% python3 -q
>>> import numpy as np
>>> np.set_printoptions(precision=2, suppress=True, linewidth=160, floatmode="fixed")
>>> rng = np.random.default_rng(76937)
>>> z = rng.integers(0, 2, 4)
>>> W0 = np.array([[2, 2, 2, 0], [2, 2, 1, 3], [0, 0, 2, 0], [2, 0, 1, 0]]) * (z[:, None] == z)
>>> W0
array([[2, 0, 0, 0],
       [0, 2, 1, 0],
       [0, 0, 2, 0],
       [2, 0, 0, 0]])
>>> np.round(np.linalg.norm(W0, 2) / np.linalg.norm(W0), 2)
np.float64(0.69)
>>> np.argsort(-np.linalg.norm(W0, axis=0).round(6), kind="stable")[:3]
array([0, 2, 1])
>>> [round(float(x), 2) for x in np.linalg.svd(W0, compute_uv=False)[:3]]
[2.83, 2.56, 1.56]
>>> M = np.loadtxt("dump.csv", delimiter=",")
>>> print(M)
[[2.00 2.00 0.00 3.00]
 [0.00 2.00 3.00 0.00]]
>>> def softmax(z):
...     e = np.exp(z - z.max(axis=-1, keepdims=True))
...     return e / e.sum(axis=-1, keepdims=True)
... 
>>> softmax(M[0] + 4)
array([0.21, 0.21, 0.03, 0.56])
>>> softmax(M).sum(axis=1)
array([1.00, 1.00])
>>> S = M @ M.T / np.sqrt(4)
>>> print(softmax(S + np.triu(np.full(S.shape, -np.inf), 1)))
[[1.00 0.00]
 [0.01 0.99]]
>>> print(np.round(softmax(S)[0] @ M, 2) + 0)
[2.00 2.00 0.00 3.00]
>>> softmax(S).round(6).argmax(axis=1)
array([0, 1])
>>> u = np.array([1, 1, 3])
>>> np.polyval(u, M[1])
array([ 3.00,  9.00, 15.00,  3.00])
>>> np.correlate(M[1], M[0], "full")
array([ 0.00,  6.00,  9.00,  4.00, 10.00,  6.00,  0.00])
>>> x = np.array([0, -1, 2, 0])
>>> h1 = np.maximum(W0 @ x, 0)
>>> W0.T @ h1
array([0, 0, 8, 0])
>>> np.tanh(W0 @ x)
array([0.00, 0.00, 1.00, 0.00])
>>> W0 * (h1 > 1e-9)[:, None]
array([[0, 0, 0, 0],
       [0, 0, 0, 0],
       [0, 0, 2, 0],
       [0, 0, 0, 0]])
>>> np.maximum(W0 @ (3 * x), 0)
array([ 0,  0, 12,  0])
>>> h1
array([0, 0, 4, 0])
>>> np.flatnonzero(h1 > 1e-9)
array([2])
>>> X = np.load("out2.npy")
>>> X
array([[-0.35, -0.41,  0.12],
       [ 0.63, -0.75,  0.15],
       [ 0.00, -0.20, -0.98],
       [ 0.70,  0.47, -0.08]])
>>> # keeps lengths
>>> Y = np.array([[4, 3], [4, 2]])
>>> C = np.kron(Y, X)
>>> print(C.shape)
(8, 6)
>>> round(np.linalg.norm(C, 2), 2), round(np.linalg.norm(Y, 2) * np.linalg.norm(X, 2), 2)
(np.float64(6.68), np.float64(6.68))
>>> np.linalg.matrix_rank(C)
np.int64(6)
>>> Q, V = np.linalg.qr(X[:, :2])[0], np.linalg.qr(X[:, 2:])[0]
>>> sv = np.linalg.svd(Q.T @ V, compute_uv=False)
>>> print(np.round(np.linalg.norm(Q @ Q.T - V @ V.T, 2), 2))
1.0
>>> print(sv.round(2) + 0)
[0.00]
>>> J = np.array([[0.9, 1.8, -1.0, -2.1, 0.0, -0.1, -0.5],
...     [0.4, -1.0, 0.0, 0.2, -0.5, -0.3, -0.4],
...     [0.2, -1.1, 0.1, -1.3, -1.1, 0.5, -0.7],
...     [-1.3, -1.0, -0.3, 0.8, -1.3, -0.6, 0.2]])
>>> u, g = J[1], J[2]
>>> u @ g
np.float64(1.6)
>>> p = (u @ g) / (u @ u) * u
>>> round(float((g - p) @ u), 2)
0.0
>>> print(np.linalg.matrix_rank(np.outer(u, g)))
1
>>> g - p
array([-0.18, -0.16,  0.10, -1.49, -0.63,  0.78, -0.32])
>>> p
array([ 0.38, -0.94,  0.00,  0.19, -0.47, -0.28, -0.38])
>>> K = np.array([[-4, 8], [0, 0], [-4, 8], [1, -2], [1, -2], [-4, 8]])
>>> K
array([[-4,  8],
       [ 0,  0],
       [-4,  8],
       [ 1, -2],
       [ 1, -2],
       [-4,  8]])
>>> np.argsort(-np.linalg.norm(K, axis=0).round(6), kind="stable")[:3]
array([1, 0])
>>> print(np.linalg.matrix_rank(K, rtol=0.1))
1
>>> left, sv, Vt = np.linalg.svd(K)
>>> print(np.argmax(sv[:-1] / (sv[1:] + 1e-6)) + 1)
1
>>> sv.round(2) + 0
array([15.81,  0.00])
>>> Y = left[:, :1] @ np.diag(sv[:1]) @ Vt[:1]
>>> np.round(np.linalg.norm(K - Y) / np.linalg.norm(K), 2)
np.float64(0.0)
>>> print(Y)
[[-4.00  8.00]
 [ 0.00  0.00]
 [-4.00  8.00]
 [ 1.00 -2.00]
 [ 1.00 -2.00]
 [-4.00  8.00]]
>>> np.round(np.linalg.norm(K - Y, 2), 2), round(sv[1], 2)
(np.float64(0.0), np.float64(0.0))
>>> print(np.round(np.abs(K - Y).max(), 2))
0.0
>>> K[3] @ K[1]
np.int64(0)
>>> print(round(float(np.linalg.norm(K, 2)), 2))
15.81
>>> np.linalg.norm(K, axis=0)
array([ 7.07, 14.14])
>>> np.linalg.norm(K, axis=1)
array([8.94, 0.00, 8.94, 2.24, 2.24, 8.94])
>>> np.linalg.norm(K, axis=1).argmax()
np.int64(0)
>>> print(np.round(np.linalg.norm(K[3], 1), 2), round(float(np.linalg.norm(K[3], np.inf)), 2))
3.0 2.0
>>> feats = np.array([[0, 0, 0, 2, 0, 1], [5, 1, 1, 1, 1, 1], [0, 0, 0, 2, 0, 0]])
>>> feats
array([[0, 0, 0, 2, 0, 1],
       [5, 1, 1, 1, 1, 1],
       [0, 0, 0, 2, 0, 0]])
>>> feats[1] @ feats[0]
np.int64(3)
>>> np.round(np.linalg.norm(feats, "nuc"), 2)
np.float64(9.03)
>>> round(np.linalg.norm(feats, 2), 2)
np.float64(5.53)
>>> np.linalg.norm(feats, axis=1)
array([2.24, 5.48, 2.00])
>>> round(float(np.linalg.norm(feats[1], 1)), 2), np.round(np.linalg.norm(feats[1], np.inf), 2)
(10.0, np.float64(5.0))
>>> print(round(float(np.linalg.norm(feats) ** 2 / np.linalg.norm(feats, 2) ** 2), 2))
1.28
